$ python3 -q
>>> import numpy as np
>>> np.set_printoptions(precision=3, suppress=True, linewidth=100)
>>> def tidy(a):
...     return np.round(a, 3) + 0
... 
>>> X = np.load("run4.npy")
>>> X
array([[0, 0, 1, 1, 1],
       [0, 0, 0, 1, 0],
       [1, 0, 0, 0, 0],
       [1, 1, 0, 0, 0],
       [1, 0, 0, 0, 0]])
>>> # symmetric, so the eigenvalues are real
>>> np.linalg.matrix_rank(X, rtol=0.1)
np.int64(4)
>>> [round(float(x), 3) for x in np.linalg.svd(X, compute_uv=False)[:3]]
[1.848, 1.848, 0.765]
>>> evals, vecs = np.linalg.eigh(X)
>>> vec = np.array([-2, -3, 5, 4, 4])
>>> tidy(vecs * np.maximum(evals, 0) @ vecs.T)
array([[0.845, 0.191, 0.5  , 0.5  , 0.5  ],
       [0.191, 0.462, 0.   , 0.5  , 0.   ],
       [0.5  , 0.   , 0.327, 0.191, 0.327],
       [0.5  , 0.5  , 0.191, 0.653, 0.191],
       [0.5  , 0.   , 0.327, 0.191, 0.327]])
>>> print(np.abs(X).sum(axis=1).max(), tidy(np.abs(evals).max()))
3 1.848
>>> Uu, sigma, Vh = np.linalg.svd(X)
>>> tidy(sigma)
array([1.848, 1.848, 0.765, 0.765, 0.   ])
>>> np.argmax(sigma[:-1] / (sigma[1:] + 1e-6)) + 1
np.int64(4)
>>> B = Uu[:, :4] @ np.diag(sigma[:4]) @ Vh[:4]
>>> tidy(np.linalg.norm(X - B) / np.linalg.norm(X))
np.float64(0.0)
>>> evals, vecs = np.linalg.eigh(X)
>>> tidy(np.linalg.eigvalsh(X + -3 * np.eye(5)))
array([-4.848, -3.765, -3.   , -2.235, -1.152])
>>> tidy(vecs @ np.diag(evals) @ vecs.T)
array([[0., 0., 1., 1., 1.],
       [0., 0., 0., 1., 0.],
       [1., 0., 0., 0., 0.],
       [1., 1., 0., 0., 0.],
       [1., 0., 0., 0., 0.]])
>>> tidy(vecs.T @ vecs)
array([[1., 0., 0., 0., 0.],
       [0., 1., 0., 0., 0.],
       [0., 0., 1., 0., 0.],
       [0., 0., 0., 1., 0.],
       [0., 0., 0., 0., 1.]])
>>> print(tidy(vecs.T @ X @ vecs))
[[-1.848  0.     0.     0.     0.   ]
 [ 0.    -0.765  0.     0.     0.   ]
 [ 0.     0.     0.     0.     0.   ]
 [ 0.     0.     0.     0.765  0.   ]
 [ 0.     0.     0.     0.     1.848]]
>>> print(np.unique(evals.round(6) + 0, return_counts=True)[1])
[1 1 1 1 1]
>>> u = np.array([1, 2, 2, 1]) + 0.5
>>> W0 = np.eye(4) - 2 * np.outer(u, u) / (u @ u)
>>> tidy(W0)
array([[ 0.735, -0.441, -0.441, -0.265],
       [-0.441,  0.265, -0.735, -0.441],
       [-0.441, -0.735,  0.265, -0.441],
       [-0.265, -0.441, -0.441,  0.735]])
>>> # symmetric, so the eigenvalues are real
>>> tidy(np.linalg.det(W0[::-1]))
np.float64(-1.0)
>>> np.einsum("ij,ji->", W0, W0)
np.float64(4.0)
>>> tidy(np.poly(W0))
array([ 1., -2.,  0.,  2., -1.])
>>> vec = np.array([4, 4, 0, 1])
>>> tidy(np.abs(np.linalg.eigvals(W0)))
array([1., 1., 1., 1.])
>>> tidy(W0.T @ (W0 @ vec))
array([4., 4., 0., 1.])
>>> tidy(np.linalg.det(W0))
np.float64(-1.0)
>>> print(tidy(np.linalg.inv(W0)))
[[ 0.735 -0.441 -0.441 -0.265]
 [-0.441  0.265 -0.735 -0.441]
 [-0.441 -0.735  0.265 -0.441]
 [-0.265 -0.441 -0.441  0.735]]
>>> [p for p in range(1, 25) if np.allclose(np.linalg.matrix_power(W0, p), np.eye(4))]
[2, 4, 6, 8, 10, 12, 14, 16, 18, 20, 22, 24]
>>> evals, vecs = np.linalg.eig(W0)
>>> tidy(W0 @ vecs[:, 0] - evals[0] * vecs[:, 0])
array([0., 0., 0., 0.])
>>> tidy(np.prod(evals))
np.float64(-1.0)
>>> tidy(np.sort(np.linalg.eigvals(W0.T)))
array([-1.,  1.,  1.,  1.])
>>> tidy(np.sort(np.linalg.eigvals(W0 @ W0)))
array([1., 1., 1., 1.])
>>> evals, vecs = np.linalg.eigh(W0)
>>> vec = np.array([0, -4, -1, 4])
>>> tidy(np.linalg.eigvalsh(W0[1:, 1:]))
array([-0.735,  1.   ,  1.   ])
>>> arr = np.array([[1, 0, 0, 0], [2, 1, 0, 0], [4, 2, 1, 0], [1, 6, 4, 1]])
>>> evals, vecs = np.linalg.eig(arr)
>>> tidy(np.sort(np.linalg.eigvals(arr.T)))
array([1., 1., 1., 1.])
>>> arr @ vecs[:, 0] - evals[0] * vecs[:, 0]
array([0., 0., 0., 0.])
>>> tidy(np.sort(np.linalg.eigvals(np.linalg.inv(arr))))
array([1., 1., 1., 1.])
>>> np.linalg.matrix_rank(arr - arr[0, 0] * np.eye(4))
np.int64(3)
>>> np.linalg.matrix_power(arr - np.diag(np.diag(arr)), 4)
array([[0, 0, 0, 0],
       [0, 0, 0, 0],
       [0, 0, 0, 0],
       [0, 0, 0, 0]])
>>> print(np.linalg.matrix_rank(arr, rtol=0.1))
2
>>> tidy(np.abs(np.linalg.svd(arr)[2][-1]))
array([0.077, 0.14 , 0.054, 0.986])
>>> np.linalg.cond(arr) > 100
np.False_
>>> tidy(np.linalg.norm(arr, 2) / np.linalg.norm(arr))
np.float64(0.901)
>>> round(np.log10(np.linalg.cond(arr)))
2
>>> feats = np.array([[9, 6, 4, 5], [6, 9, 6, 4], [4, 6, 9, 6], [5, 4, 6, 9]])
>>> # symmetric, so the eigenvalues are real
>>> vec = np.ones(4)
>>> for _ in range(7):
...     vec = feats @ vec
...     vec /= np.linalg.norm(vec)
...     print(round(vec @ feats @ vec, 3))
... 
24.512
24.512
24.512
24.512
24.512
24.512
24.512
>>> print(tidy(vec))
[0.487 0.512 0.512 0.487]
>>> Q, r_ = np.linalg.qr(feats)
>>> print(np.allclose(r_.T @ r_, feats.T @ feats))
True
>>> tidy(abs(r_[0, 0])), tidy(np.linalg.norm(feats[:, 0]))
(np.float64(12.57), np.float64(12.57))
>>> tidy(np.abs(np.diag(r_)))
array([12.57 ,  4.772,  4.975,  2.949])
>>> print(Q.shape, r_.shape)
(4, 4) (4, 4)
>>> print(tidy(np.trace(Q @ Q.T)))
4.0
>>> tidy(Q.T @ Q)
array([[1., 0., 0., 0.],
       [0., 1., 0., 0.],
       [0., 0., 1., 0.],
       [0., 0., 0., 1.]])
>>> print(tidy(r_))
[[-12.57  -12.092 -10.979 -10.979]
 [  0.     -4.772  -4.87   -1.098]
 [  0.      0.     -4.975  -5.25 ]
 [  0.      0.      0.      2.949]]
>>> tidy(Q @ r_)
array([[9., 6., 4., 5.],
       [6., 9., 6., 4.],
       [4., 6., 9., 6.],
       [5., 4., 6., 9.]])
>>> evals, vecs = np.linalg.eig(r_)
>>> r_ @ vecs[:, 0] - evals[0] * vecs[:, 0]
array([0., 0., 0., 0.])
>>> tidy(np.sort(np.linalg.eigvals(np.linalg.inv(r_))))
array([-0.21 , -0.201, -0.08 ,  0.339])
>>> tidy(evals)
array([-12.57 ,  -4.772,  -4.975,   2.949])
>>> np.prod(evals)
np.float64(-880.0)
>>> tidy(np.sort(np.linalg.eigvals(r_ @ r_)))
array([  8.696,  22.772,  24.75 , 158.   ])
>>> F = np.loadtxt("a.csv", delimiter=",")
>>> F
array([[1.05, 1.  , 2.  , 0.  ],
       [1.  , 1.05, 2.  , 0.  ],
       [0.  , 0.  , 2.05, 0.  ],
       [1.  , 1.  , 2.  , 0.05]])
>>> B = np.array([[-3, 1, -1], [0, 3, 3]])
>>> basis = np.kron(B, X)
>>> print(basis.shape)
(10, 15)
>>> np.linalg.matrix_rank(basis)
np.int64(8)
>>> print(tidy(np.linalg.norm(basis, 2)), tidy(np.linalg.norm(B, 2) * np.linalg.norm(X, 2)))
7.839 7.839
>>> print(basis)
[[ 0  0 -3 -3 -3  0  0  1  1  1  0  0 -1 -1 -1]
 [ 0  0  0 -3  0  0  0  0  1  0  0  0  0 -1  0]
 [-3  0  0  0  0  1  0  0  0  0 -1  0  0  0  0]
 [-3 -3  0  0  0  1  1  0  0  0 -1 -1  0  0  0]
 [-3  0  0  0  0  1  0  0  0  0 -1  0  0  0  0]
 [ 0  0  0  0  0  0  0  3  3  3  0  0  3  3  3]
 [ 0  0  0  0  0  0  0  0  3  0  0  0  0  3  0]
 [ 0  0  0  0  0  3  0  0  0  0  3  0  0  0  0]
 [ 0  0  0  0  0  3  3  0  0  0  3  3  0  0  0]
 [ 0  0  0  0  0  3  0  0  0  0  3  0  0  0  0]]
>>> hat = np.triu(np.array([[0, 2, 2, 1], [0, 2, 2, 0], [2, 1, 0, 1], [2, 0, 2, 0]]), 1) + np.eye(4)
>>> B = hat @ F @ np.linalg.inv(hat)
>>> tidy(np.poly(B))
array([ 1.   , -4.2  ,  4.615, -0.43 ,  0.011])
>>> print(tidy(B))
[[  4.05  -4.    12.   -16.  ]
 [  1.    -0.95   6.    -7.  ]
 [  1.    -1.     4.05  -5.  ]
 [  1.    -1.     2.    -2.95]]
>>> print(tidy(np.trace(B)), np.trace(F))
4.2 4.2
>>> tidy(np.linalg.det(B))
np.float64(0.011)
>>> Q, r_ = np.linalg.qr(F)
>>> tidy(Q @ r_)
array([[1.05, 1.  , 2.  , 0.  ],
       [1.  , 1.05, 2.  , 0.  ],
       [0.  , 0.  , 2.05, 0.  ],
       [1.  , 1.  , 2.  , 0.05]])
>>> Q.shape, r_.shape
((4, 4), (4, 4))
>>> print(tidy(Q))
[[-0.596  0.695  0.008 -0.401]
 [-0.568 -0.719  0.008 -0.401]
 [ 0.     0.    -1.    -0.02 ]
 [-0.568 -0.011 -0.016  0.823]]
>>> tidy(Q.T @ Q)
array([[1., 0., 0., 0.],
       [0., 1., 0., 0.],
       [0., 0., 1., 0.],
       [0., 0., 0., 1.]])
>>> tidy(np.trace(Q @ Q.T))
np.float64(4.0)
>>> tidy(r_)
array([[-1.761, -1.76 , -3.463, -0.028],
       [ 0.   , -0.071, -0.07 , -0.001],
       [ 0.   ,  0.   , -2.05 , -0.001],
       [ 0.   ,  0.   ,  0.   ,  0.041]])
>>> hat = np.triu(np.array([[-1, 3, -3, -1], [0, -2, 2, -3], [-3, 3, -2, 2], [1, -3, 3, 1]]), 1) + np.eye(4)
>>> B = hat @ r_ @ np.linalg.inv(hat)
>>> print(np.linalg.matrix_rank(B))
4
>>> tidy(B)
array([[-1.761,  3.312, -9.429, 26.964],
       [ 0.   , -0.071, -4.029,  7.72 ],
       [ 0.   ,  0.   , -2.05 ,  4.182],
       [ 0.   ,  0.   ,  0.   ,  0.041]])
>>> tidy(np.poly(B))
array([ 1.   ,  3.841,  3.721,  0.096, -0.011])
>>> print(tidy(np.linalg.norm(F, 2) / np.linalg.norm(F)))
0.972
>>> tidy(np.abs(np.linalg.svd(F)[2][-1]))
array([0.008, 0.008, 0.   , 1.   ])
>>> print(np.linalg.cond(F) > 100)
True
>>> M = np.load("w.npy")
>>> M
array([[ 1.699,  1.83 , -4.676, -0.321],
       [-1.742, -1.755,  4.052,  0.167],
       [ 2.645,  2.399, -6.215,  0.328],
       [ 0.118, -0.03 , -0.098, -0.235]])
>>> np.kron(np.eye(2, dtype=int), M)
array([[ 1.699,  1.83 , -4.676, -0.321,  0.   ,  0.   , -0.   , -0.   ],
       [-1.742, -1.755,  4.052,  0.167, -0.   , -0.   ,  0.   ,  0.   ],
       [ 2.645,  2.399, -6.215,  0.328,  0.   ,  0.   , -0.   ,  0.   ],
       [ 0.118, -0.03 , -0.098, -0.235,  0.   , -0.   , -0.   , -0.   ],
       [ 0.   ,  0.   , -0.   , -0.   ,  1.699,  1.83 , -4.676, -0.321],
       [-0.   , -0.   ,  0.   ,  0.   , -1.742, -1.755,  4.052,  0.167],
       [ 0.   ,  0.   , -0.   ,  0.   ,  2.645,  2.399, -6.215,  0.328],
       [ 0.   , -0.   , -0.   , -0.   ,  0.118, -0.03 , -0.098, -0.235]])
